$ python -q
>>> import numpy as np
>>> from numpy import linalg as LA
>>> np.set_printoptions(precision=1, suppress=True, linewidth=160, floatmode="fixed")
>>> M2 = np.array([[1, 1], [1, -1]])
>>> rng = np.random.default_rng(42056)
>>> J = np.kron(M2, np.kron(M2, M2))[rng.permutation(8)][:7]
>>> J
array([[ 1,  1,  1,  1, -1, -1, -1, -1],
       [ 1,  1, -1, -1,  1,  1, -1, -1],
       [ 1, -1,  1, -1, -1,  1, -1,  1],
       [ 1, -1,  1, -1,  1, -1,  1, -1],
       [ 1, -1, -1,  1, -1,  1,  1, -1],
       [ 1,  1, -1, -1, -1, -1,  1,  1],
       [ 1, -1, -1,  1,  1, -1, -1,  1]])
>>> M2 = J / LA.norm(J, axis=1)
Traceback (most recent call last):
  File "<python-input-7>", line 1, in <module>
    M2 = J / LA.norm(J, axis=1)
         ~~^~~~~~~~~~~~~~~~~~~~
ValueError: operands could not be broadcast together with shapes (7,8) (7,) 
>>> M2 = J / LA.norm(J, axis=1, keepdims=True)
>>> G = M2 @ M2.T
>>> G[1].round(1) + 0
array([0.0, 1.0, 0.0, 0.0, 0.0, 0.0, 0.0])
>>> LA.norm(M2, axis=1)
array([1.0, 1.0, 1.0, 1.0, 1.0, 1.0, 1.0])
>>> G.round(1) + 0
array([[1.0, 0.0, 0.0, 0.0, 0.0, 0.0, 0.0],
       [0.0, 1.0, 0.0, 0.0, 0.0, 0.0, 0.0],
       [0.0, 0.0, 1.0, 0.0, 0.0, 0.0, 0.0],
       [0.0, 0.0, 0.0, 1.0, 0.0, 0.0, 0.0],
       [0.0, 0.0, 0.0, 0.0, 1.0, 0.0, 0.0],
       [0.0, 0.0, 0.0, 0.0, 0.0, 1.0, 0.0],
       [0.0, 0.0, 0.0, 0.0, 0.0, 0.0, 1.0]])
>>> (np.abs(G) > 0.9).astype(int)
array([[1, 0, 0, 0, 0, 0, 0],
       [0, 1, 0, 0, 0, 0, 0],
       [0, 0, 1, 0, 0, 0, 0],
       [0, 0, 0, 1, 0, 0, 0],
       [0, 0, 0, 0, 1, 0, 0],
       [0, 0, 0, 0, 0, 1, 0],
       [0, 0, 0, 0, 0, 0, 1]])
>>> (G - 2 * np.eye(7)).round(6).argmax(axis=1)
array([1, 0, 0, 0, 0, 0, 0])
>>> LA.norm(J, axis=0)
array([2.6, 2.6, 2.6, 2.6, 2.6, 2.6, 2.6, 2.6])
>>> round(LA.norm(J, 2), 1)
np.float64(2.8)
>>> LA.norm(J, axis=1)
array([2.8, 2.8, 2.8, 2.8, 2.8, 2.8, 2.8])
>>> round(float(LA.norm(J) ** 2 / LA.norm(J, 2) ** 2), 1)
7.0
>>> np.round(LA.norm(J, "nuc"), 1)
np.float64(19.8)
>>> round(float(LA.norm(J, 1)), 1), np.round(LA.norm(J, np.inf), 1)
(7.0, np.float64(8.0))
>>> LA.norm(J, axis=1).argmax()
np.int64(0)
